$ python -q
>>> import numpy as np
>>> np.set_printoptions(precision=4, suppress=True, linewidth=100)
>>> tidy = lambda a: np.round(a, 4) + 0
>>> feats = np.loadtxt("mat.csv", delimiter=",")
>>> tidy(feats)
array([[ 0.5671, -3.5524,  0.1857],
       [ 0.0549, -0.0587,  0.6898],
       [ 0.0735, -0.9368,  0.0843],
       [-0.2277,  0.7014,  1.7213],
       [-1.0463, -1.432 ,  0.0647],
       [-1.4216,  1.1278, -0.6614],
       [ 2.1119,  0.4415, -2.0866],
       [ 3.6156,  0.5211,  2.0019],
       [ 0.1545, -0.2777, -2.003 ],
       [ 0.1016, -1.2101,  2.2294]])
>>> Xc = feats - feats.mean(axis=1)
Traceback (most recent call last):
  File "<python-input-5>", line 1, in <module>
    Xc = feats - feats.mean(axis=1)
         ~~~~~~^~~~~~~~~~~~~~~~~~~~
ValueError: operands could not be broadcast together with shapes (10,3) (10,) 
>>> Xc = feats - feats.mean(axis=0)
>>> Uu, sv, VT = np.linalg.svd(Xc, full_matrices=False)
>>> np.abs(Uu[:, 0]).argmax()
np.int64(7)
>>> np.linalg.matrix_rank(Xc)
np.int64(3)
>>> C2 = feats.T @ feats
>>> tidy(np.trace(C2)), tidy((feats ** 2).sum())
(np.float64(61.6525), np.float64(61.6525))
>>> tidy(np.linalg.svd(feats, compute_uv=False) ** 2)
array([25.    , 20.25  , 16.4025])
>>> tidy(C2)
array([[21.0646,  0.2995,  3.3781],
       [ 0.2995, 19.3224, -2.4299],
       [ 3.3781, -2.4299, 21.2655]])
>>> idx = feats[:, 2] > np.median(feats[:, 2])
>>> f = feats[idx].mean(axis=0) - feats[~idx].mean(axis=0)
>>> ((feats - feats.mean(axis=0)) @ f > 0).astype(int)
array([1, 1, 0, 1, 0, 0, 0, 1, 0, 1])
>>> cent = feats[[5, 3]].astype(float)
>>> for _ in range(6):
...     idx = np.linalg.norm(feats[:, None] - cent, axis=-1).argmin(axis=1)
...     cent = np.array([feats[idx == j].mean(axis=0) for j in range(2)])
... 
>>> idx
array([1, 1, 1, 1, 0, 0, 0, 1, 0, 1])
>>> tidy(cent)
array([[-0.0504, -0.0351, -1.1716],
       [ 0.6975, -0.7559,  1.1521]])
>>> tidy(cent[1] - cent[0])
array([ 0.7479, -0.7208,  2.3236])
>>> arr = np.load("sample16.npy")
>>> arr
array([[  3, -16,   2,   8,   4,  -1,  -7],
       [  1, -15,   8,   9,  -3,  -7,   6],
       [  7, -11,  -2,   5,   3,   1,   4],
       [  1, -12,   1,   6,   5,   0, -12],
       [ -4, -13,   9,   7,  -2,  -5,  -7],
       [  5, -17,   5,  13,   2, -10,   7],
       [  3, -18,   2,  12,   8,  -5, -12],
       [  8, -16,   1,   6,  -1,   1,  11]])
>>> # null space of dimension 3
>>> np.linalg.cond(arr) > 100
np.True_
>>> np.linalg.matrix_rank(arr, rtol=0.1)
np.int64(4)
>>> [round(float(x), 4) for x in np.linalg.svd(arr, compute_uv=False)[:3]]
[51.8762, 25.919, 16.0053]
>>> tidy(arr @ np.linalg.pinv(arr) @ arr)
array([[  3., -16.,   2.,   8.,   4.,  -1.,  -7.],
       [  1., -15.,   8.,   9.,  -3.,  -7.,   6.],
       [  7., -11.,  -2.,   5.,   3.,   1.,   4.],
       [  1., -12.,   1.,   6.,   5.,   0., -12.],
       [ -4., -13.,   9.,   7.,  -2.,  -5.,  -7.],
       [  5., -17.,   5.,  13.,   2., -10.,   7.],
       [  3., -18.,   2.,  12.,   8.,  -5., -12.],
       [  8., -16.,   1.,   6.,  -1.,   1.,  11.]])
>>> np.allclose(arr[:-1].T @ np.linalg.lstsq(arr[:-1].T, arr[-1])[0], arr[-1])
True
>>> try:
...     np.linalg.inv(arr)
... except np.linalg.LinAlgError as e:
...     print(repr(e))
... 
LinAlgError('Last 2 dimensions of the array must be square')
>>> np.abs(np.diag(np.linalg.qr(arr)[1])) > 1e-9
array([ True,  True,  True,  True, False, False, False])
>>> f, v = arr[5], arr[7]
>>> f @ v
np.int64(460)
>>> p = (f @ v) / (f @ f) * f
>>> tidy(p)
array([  3.4796, -11.8306,   3.4796,   9.0469,   1.3918,  -6.9592,   4.8714])
>>> np.outer(f, v)
array([[  40,  -80,    5,   30,   -5,    5,   55],
       [-136,  272,  -17, -102,   17,  -17, -187],
       [  40,  -80,    5,   30,   -5,    5,   55],
       [ 104, -208,   13,   78,  -13,   13,  143],
       [  16,  -32,    2,   12,   -2,    2,   22],
       [ -80,  160,  -10,  -60,   10,  -10, -110],
       [  56, -112,    7,   42,   -7,    7,   77]])
>>> tidy(v - p)
array([ 4.5204, -4.1694, -2.4796, -3.0469, -2.3918,  7.9592,  6.1286])
>>> A2 = arr / np.sqrt((arr ** 2).mean(axis=1, keepdims=True))
>>> tidy(np.linalg.norm(A2, axis=1))
array([2.6458, 2.6458, 2.6458, 2.6458, 2.6458, 2.6458, 2.6458, 2.6458])
>>> np.linalg.matrix_rank(A2) == np.linalg.matrix_rank(arr)
np.True_
>>> np.linalg.matrix_rank(arr - arr.mean(axis=1, keepdims=True))
np.int64(4)
>>> mat = np.diag(np.array([-1, -4, 0, 9, 3, 8, 6, -5, -9, 9])) + 5 * np.eye(10, k=1) + 5 * np.eye(10, k=-1)
>>> mat
array([[-1.,  5.,  0.,  0.,  0.,  0.,  0.,  0.,  0.,  0.],
       [ 5., -4.,  5.,  0.,  0.,  0.,  0.,  0.,  0.,  0.],
       [ 0.,  5.,  0.,  5.,  0.,  0.,  0.,  0.,  0.,  0.],
       [ 0.,  0.,  5.,  9.,  5.,  0.,  0.,  0.,  0.,  0.],
       [ 0.,  0.,  0.,  5.,  3.,  5.,  0.,  0.,  0.,  0.],
       [ 0.,  0.,  0.,  0.,  5.,  8.,  5.,  0.,  0.,  0.],
       [ 0.,  0.,  0.,  0.,  0.,  5.,  6.,  5.,  0.,  0.],
       [ 0.,  0.,  0.,  0.,  0.,  0.,  5., -5.,  5.,  0.],
       [ 0.,  0.,  0.,  0.,  0.,  0.,  0.,  5., -9.,  5.],
       [ 0.,  0.,  0.,  0.,  0.,  0.,  0.,  0.,  5.,  9.]])
>>> # symmetric
>>> rng = np.random.default_rng(86)
>>> idx = rng.permutation(10)
>>> idx
array([4, 2, 1, 9, 6, 7, 5, 8, 0, 3])
>>> A2 = mat[idx][:, idx]
>>> np.diag(A2)
array([ 3.,  0., -4.,  9.,  6., -5.,  8., -9., -1.,  9.])
>>> A2
array([[ 3.,  0.,  0.,  0.,  0.,  0.,  5.,  0.,  0.,  5.],
       [ 0.,  0.,  5.,  0.,  0.,  0.,  0.,  0.,  0.,  5.],
       [ 0.,  5., -4.,  0.,  0.,  0.,  0.,  0.,  5.,  0.],
       [ 0.,  0.,  0.,  9.,  0.,  0.,  0.,  5.,  0.,  0.],
       [ 0.,  0.,  0.,  0.,  6.,  5.,  5.,  0.,  0.,  0.],
       [ 0.,  0.,  0.,  0.,  5., -5.,  0.,  5.,  0.,  0.],
       [ 5.,  0.,  0.,  0.,  5.,  0.,  8.,  0.,  0.,  0.],
       [ 0.,  0.,  0.,  5.,  0.,  5.,  0., -9.,  0.,  0.],
       [ 0.,  0.,  5.,  0.,  0.,  0.,  0.,  0., -1.,  0.],
       [ 5.,  5.,  0.,  0.,  0.,  0.,  0.,  0.,  0.,  9.]])
>>> np.allclose(A2, mat)
False
